$ python3 -q
>>> import numpy as np
>>> np.set_printoptions(precision=2, suppress=True, linewidth=140)
>>> feats = np.load("sample4.npy")
>>> feats
array([[-0.26,  0.81,  0.37, -0.37],
       [ 0.81,  0.47, -0.24,  0.24],
       [ 0.37, -0.24,  0.89,  0.11],
       [-0.37,  0.24,  0.11,  0.89]])
>>> np.count_nonzero(feats)
np.int64(16)
>>> round(np.abs(feats).max(), 2)
np.float64(0.89)
>>> np.linalg.svd(feats, compute_uv=False)
array([1., 1., 1., 1.])
>>> feats.sum(axis=1)
array([0.56, 1.29, 1.13, 0.87])
>>> feats[:, 4]
Traceback (most recent call last):
  File "<python-input-8>", line 1, in <module>
    feats[:, 4]
    ~~~~~^^^^^^
IndexError: index 4 is out of bounds for axis 1 with size 4
>>> np.linalg.matrix_rank(feats)
np.int64(4)
>>> x = np.array([-1, -1, -2, -1])
>>> 4 - np.linalg.matrix_rank(feats - np.eye(4), tol=1e-8)
np.int64(3)
>>> np.abs(np.linalg.eigvals(feats))
array([1., 1., 1., 1.])
>>> W1 = np.array([[1, 2, 0, 1, 2, 3],
...     [0, 2, 0, 0, 3, 3],
...     [2, 0, 3, 2, 2, 3],
...     [3, 3, 2, 1, 0, 3]])
>>> c = np.array([0, 1, 1, 0, 2, 0])
>>> act = np.maximum(feats @ W1 + c, 0)
>>> np.linalg.matrix_rank(act)
np.int64(4)
>>> basis = np.array([[8, 1, 8], [5, 0, 5], [1, 0, 5], [7, 1, 7], [1, 3, 7], [4, 2, 4]])
>>> (act @ basis).round(6).argmax(axis=1)
array([2, 2, 2, 2])
>>> W1 @ basis
array([[39, 14, 51],
       [25, 15, 43],
       [47, 16, 71],
       [60, 10, 68]])
>>> act @ basis
array([[ 18.53,  17.45,  52.  ],
       [ 54.67,  23.06,  85.13],
       [ 64.85,  22.93, 103.24],
       [ 58.15,  15.07,  83.76]])
>>> rng = np.random.default_rng(197139)
>>> labels = rng.permutation(4)
>>> other = feats[:, labels] * rng.choice([-1, 1], 4)
>>> other
array([[ 0.26, -0.37,  0.37,  0.81],
       [-0.81,  0.24, -0.24,  0.47],
       [-0.37,  0.11,  0.89, -0.24],
       [ 0.37,  0.89,  0.11,  0.24]])
>>> Uu, _, vt = np.linalg.svd(feats.T @ other)
>>> labels
array([0, 3, 2, 1])
>>> E = np.loadtxt("out18.csv", delimiter=",")
>>> E
array([[ 0.49,  0.67,  0.55,  0.05],
       [-0.46,  0.35, -0.09,  0.81],
       [-0.26, -0.49,  0.82,  0.15],
       [-0.69,  0.43,  0.14, -0.56]])
>>> Q, Rm = np.linalg.qr(E)
>>> np.abs(np.diag(Rm))
array([1., 1., 1., 1.])
>>> np.round(Q.T @ Q, 2) + 0
array([[1., 0., 0., 0.],
       [0., 1., 0., 0.],
       [0., 0., 1., 0.],
       [0., 0., 0., 1.]])
>>> abs(Rm[0, 0]), np.round(np.linalg.norm(E[:, 0]), 2)
(np.float64(1.0), np.float64(1.0))
>>> print(Q.shape, Rm.shape)
(4, 4) (4, 4)
>>> Q
array([[-0.49, -0.67, -0.55, -0.05],
       [ 0.46, -0.35,  0.09, -0.81],
       [ 0.26,  0.49, -0.82, -0.15],
       [ 0.69, -0.43, -0.14,  0.56]])
>>> print(np.trace(Q @ Q.T))
4.0
>>> Q @ Rm
array([[ 0.49,  0.67,  0.55,  0.05],
       [-0.46,  0.35, -0.09,  0.81],
       [-0.26, -0.49,  0.82,  0.15],
       [-0.69,  0.43,  0.14, -0.56]])
>>> W1 = np.array([[4, 1, 0, -5, -5, 2],
...     [2, 0, -3, -4, -3, -1],
...     [-5, -2, -3, 5, -2, -5],
...     [1, -5, -3, 2, -3, 2]])
>>> c = np.array([4, -5, -4, 8, 8, 5])
>>> act = np.maximum(E @ W1 + c, 0)
>>> (act > 0).mean(axis=0)
array([0.75, 0.  , 0.  , 1.  , 1.  , 1.  ])
>>> (act > 0).astype(int)
array([[1, 0, 0, 1, 1, 1],
       [1, 0, 0, 1, 1, 1],
       [0, 0, 0, 1, 1, 1],
       [1, 0, 0, 1, 1, 1]])
>>> basis = np.array([[2, 1], [1, 1], [1, 2], [0, 2], [0, 1], [1, 1]])
>>> (act @ basis).round(6).argmax(axis=1)
array([1, 1, 1, 1])
>>> act @ basis
array([[11.86, 20.98],
       [14.05, 37.09],
       [ 1.19, 41.23],
       [ 2.99, 32.34]])
>>> W1 @ basis
array([[ 11,  -8],
       [  0, -16],
       [-20, -10],
       [ -4,  -7]])
>>> other = np.array([[3, 3, 2], [5, 3, 3]])
>>> basis = np.kron(other, E)
>>> round(float(np.linalg.norm(basis, 2)), 2), np.round(np.linalg.norm(other, 2) * np.linalg.norm(E, 2), 2)
(8.02, np.float64(8.02))
>>> basis.shape
(8, 12)
>>> hat = np.triu(np.array([[3, -4, 1, -3], [5, 3, 5, -4], [-1, 2, -5, 5], [0, -1, 3, 0]]), 1) + np.eye(4)
>>> other = hat @ E @ np.linalg.inv(hat)
>>> np.round(np.trace(other), 2), round(np.trace(E), 2)
(np.float64(1.1), np.float64(1.1))
>>> np.linalg.matrix_rank(other)
np.int64(4)
>>> A = np.load("run13.npy")
>>> A
array([[6, 6, 0, 2, 2, 0],
       [3, 3, 3, 1, 1, 1],
       [0, 0, 0, 0, 0, 0],
       [2, 2, 0, 2, 2, 0],
       [1, 1, 1, 1, 1, 1],
       [0, 0, 0, 0, 0, 0]])
>>> print(round(np.linalg.norm(A) ** 2 / np.linalg.norm(A, 2) ** 2, 2))
1.11
>>> A[2] @ A[5]
np.int64(0)
>>> round(float(np.linalg.norm(A[2], 1)), 2), round(float(np.linalg.norm(A[2], np.inf)), 2)
(0.0, 0.0)
>>> round(np.linalg.norm(A[2] - A[5]), 2)
np.float64(0.0)
>>> T = np.stack([A, -3 * A, A[::-1]])
>>> np.linalg.matrix_rank(T)
array([4, 4, 4])
>>> np.linalg.det(T)
array([0., 0., 0.])
>>> np.einsum("bij,cij->bc", T, T)
array([[ 132, -396,   24],
       [-396, 1188,  -72],
       [  24,  -72,  132]])
>>> T.shape
(3, 6, 6)
>>> t = np.radians(72)
>>> Rm = np.eye(6)
>>> Rm[3, 3] = Rm[0, 0] = np.cos(t)
>>> Rm[3, 0], Rm[0, 3] = -np.sin(t), np.sin(t)
>>> Rm
array([[ 0.31,  0.  ,  0.  ,  0.95,  0.  ,  0.  ],
       [ 0.  ,  1.  ,  0.  ,  0.  ,  0.  ,  0.  ],
       [ 0.  ,  0.  ,  1.  ,  0.  ,  0.  ,  0.  ],
       [-0.95,  0.  ,  0.  ,  0.31,  0.  ,  0.  ],
       [ 0.  ,  0.  ,  0.  ,  0.  ,  1.  ,  0.  ],
       [ 0.  ,  0.  ,  0.  ,  0.  ,  0.  ,  1.  ]])
>>> other = A @ Rm.T
>>> np.round(np.linalg.svd(A, compute_uv=False), 2) + 0, np.round(np.linalg.svd(other, compute_uv=False), 2) + 0
(array([10.91,  3.02,  1.87,  0.52,  0.  ,  0.  ]), array([10.91,  3.02,  1.87,  0.52,  0.  ,  0.  ]))
>>> other
array([[ 3.76,  6.  ,  0.  , -5.09,  2.  ,  0.  ],
       [ 1.88,  3.  ,  3.  , -2.54,  1.  ,  1.  ],
       [ 0.  ,  0.  ,  0.  ,  0.  ,  0.  ,  0.  ],
       [ 2.52,  2.  ,  0.  , -1.28,  2.  ,  0.  ],
       [ 1.26,  1.  ,  1.  , -0.64,  1.  ,  1.  ],
       [ 0.  ,  0.  ,  0.  ,  0.  ,  0.  ,  0.  ]])
>>> np.allclose(np.linalg.norm(A, axis=1), np.linalg.norm(other, axis=1))
True
>>> np.abs(other - A).max(axis=0)
array([2.24, 0.  , 0.  , 7.09, 0.  , 0.  ])
